% python3 -q
>>> import numpy as np
>>> np.set_printoptions(suppress=True, linewidth=120)
>>> E = np.array([[-12, -12, -3, -15],
...     [-12, -8, 11, 7],
...     [-3, 11, 0, 1],
...     [-15, 7, 1, 16]])
>>> # equal to its transpose
>>> [round(float(np.linalg.det(E[:i, :i])), 2) + 0 for i in range(1, 5)]
[-12.0, -48.0, 2316.0, 50808.0]
>>> evals, V = np.linalg.eigh(E)
>>> x0 = np.array([2, -2, 0, -3])
>>> np.round(V * np.abs(evals) @ V.T, 2)
array([[22.2 ,  3.  , -2.71, -3.58],
       [ 3.  , 17.73, -2.53,  6.93],
       [-2.71, -2.53,  9.75,  4.72],
       [-3.58,  6.93,  4.72, 21.16]])
>>> Q = E.astype(float).copy()
>>> for j in range(4):
...     Q[:, j] -= Q[:, :j] @ (Q[:, :j].T @ Q[:, j])
...     Q[:, j] /= np.linalg.norm(Q[:, j])
... 
>>> np.round(Q.T @ E, 2) + 0
array([[22.85,  4.46, -4.86, -6.43],
       [ 0.  , 18.92, -1.23, 14.57],
       [ 0.  ,  0.  , 10.29, 12.12],
       [ 0.  ,  0.  ,  0.  , 11.42]])
>>> blk = np.stack([E, 3 * E, E[::-1]])
>>> np.round(np.linalg.norm(blk, axis=(1, 2)), 2)
array([ 39.52, 118.57,  39.52])
>>> np.einsum("bij,cij->bc", blk, blk)
array([[ 1562,  4686,  -384],
       [ 4686, 14058, -1152],
       [ -384, -1152,  1562]])
>>> np.linalg.matrix_rank(blk)
array([4, 4, 4])
>>> Y = np.array([[-7, -8, -5], [1, 8, 6], [4, 8, 9]])
>>> J = Y + Y.T
>>> J
array([[-14,  -7,  -1],
       [ -7,  16,  14],
       [ -1,  14,  18]])
>>> # equal to its transpose
>>> r0 = np.array([1, 1])
>>> np.convolve(J[2], r0)
array([-1, 13, 32, 18])
>>> np.array([np.convolve(row, r0, "same") for row in J])
array([[-14, -21,  -8],
       [ -7,   9,  30],
       [ -1,  13,  32]])
>>> arr = np.loadtxt("m.csv", delimiter=",")
>>> arr
array([[-1.8,  0.3, -0.5],
       [ 1.6,  2.1, -2. ],
       [-0.4,  0.2, -1.5],
       [ 1.3,  0. , -6.5],
       [-0.7, -0.4, -2.5]])
>>> x0 = np.array([8, 2, 5])
>>> target = arr @ x0
>>> np.round(np.linalg.lstsq(arr, target)[0], 2)
array([8., 2., 5.])
>>> target.round(2)
array([-16.3,   7. , -10.3, -22.1, -18.9])
>>> rng = np.random.default_rng(47215)
>>> target = target + 0.02 * rng.normal(size=5)
>>> target.round(2)
array([-16.31,   6.98, -10.32, -22.09, -18.88])
>>> beta, *_ = np.linalg.lstsq(arr, target)
>>> beta.round()
array([8., 2., 5.])
>>> beta.round(2)
array([8.  , 1.98, 5.  ])
>>> round(float(np.linalg.norm(target - arr @ beta)), 2)
0.01
